$ python3 -q
>>> import numpy as np
>>> np.set_printoptions(precision=2, suppress=True, linewidth=100, floatmode="fixed")
>>> tidy = lambda a: np.round(a, 2) + 0
>>> F = np.load("case9.npy")
>>> print(F)
[[ 2.25  2.28  0.02]
 [ 3.19  3.22 -0.02]
 [-2.84 -2.86 -0.02]
 [ 0.43  0.41 -0.01]
 [ 0.88  0.89  0.01]
 [ 1.01  1.06  0.01]
 [ 0.46  0.47 -0.03]
 [-7.47 -7.45 -0.02]
 [ 1.91  1.91 -0.01]
 [ 0.88  0.83  0.00]
 [-3.57 -3.56  0.00]
 [ 0.08  0.12 -0.02]
 [-5.67 -5.70  0.01]
 [ 0.92  0.90  0.00]
 [ 0.94  0.93  0.00]
 [ 1.63  1.63 -0.03]
 [ 2.36  2.33 -0.01]
 [ 5.23  5.28 -0.03]
 [ 2.64  2.58 -0.01]
 [ 0.78  0.77  0.02]
 [ 0.57  0.57  0.00]
 [-0.76 -0.77 -0.03]
 [ 2.11  2.13  0.02]
 [ 0.88  0.88  0.00]
 [ 5.24  5.19  0.01]
 [-1.67 -1.64  0.06]
 [-0.64 -0.66  0.02]
 [-2.38 -2.36 -0.01]
 [ 0.67  0.62  0.01]]
>>> Xs = (F - F.mean(axis=0)) / F.std(axis=0)
>>> np.argwhere(np.abs(Xs) > 2)
array([[ 7,  0],
       [ 7,  1],
       [12,  0],
       [12,  1],
       [25,  2]])
>>> tidy(Xs.std(axis=0))
array([1.00, 1.00, 1.00])
>>> coef = np.linalg.lstsq(np.delete(Xs, 0, axis=1), Xs[:, 0])[0]
>>> print(tidy(1 - np.var(Xs[:, 0] - np.delete(Xs, 0, axis=1) @ coef)))
1.0
>>> np.abs(coef).argmax()
np.int64(0)
>>> print(tidy(coef))
[1.00 0.00]
>>> dist = np.linalg.norm(F[:, None] - F[None], axis=-1)
>>> np.linalg.matrix_rank(dist ** 2)
np.int64(5)
>>> print(dist.shape)
(29, 29)
>>> dist[28].round(6).argsort(kind="stable")[:4]
array([28, 20, 19,  6])
>>> tidy(dist[:5, :5])
array([[0.00, 1.33, 7.23, 2.61, 1.95],
       [1.33, 0.00, 8.56, 3.94, 3.28],
       [7.23, 8.56, 0.00, 4.62, 5.28],
       [2.61, 3.94, 4.62, 0.00, 0.66],
       [1.95, 3.28, 5.28, 0.66, 0.00]])
>>> (dist + 1e9 * np.eye(29)).round(6).argmin(axis=1)
array([16, 18, 27,  6, 23, 14,  3, 12, 22, 23,  2,  3,  7, 14, 13,  8,  0, 24, 16,  9, 28, 26,  0,
        4, 17, 27, 21,  2, 20])
>>> P = F @ np.linalg.solve(F.T @ F, F.T)
>>> tidy(P @ F[:, 1])
array([ 2.28,  3.22, -2.86,  0.41,  0.89,  1.06,  0.47, -7.45,  1.91,  0.83, -3.56,  0.12, -5.70,
        0.90,  0.93,  1.63,  2.33,  5.28,  2.58,  0.77,  0.57, -0.77,  2.13,  0.88,  5.19, -1.64,
       -0.66, -2.36,  0.62])
>>> tidy(np.diag(P))
array([0.10, 0.11, 0.10, 0.03, 0.02, 0.12, 0.08, 0.31, 0.02, 0.10, 0.06, 0.09, 0.19, 0.02, 0.01,
       0.09, 0.07, 0.30, 0.18, 0.04, 0.00, 0.09, 0.08, 0.00, 0.22, 0.36, 0.05, 0.05, 0.11])
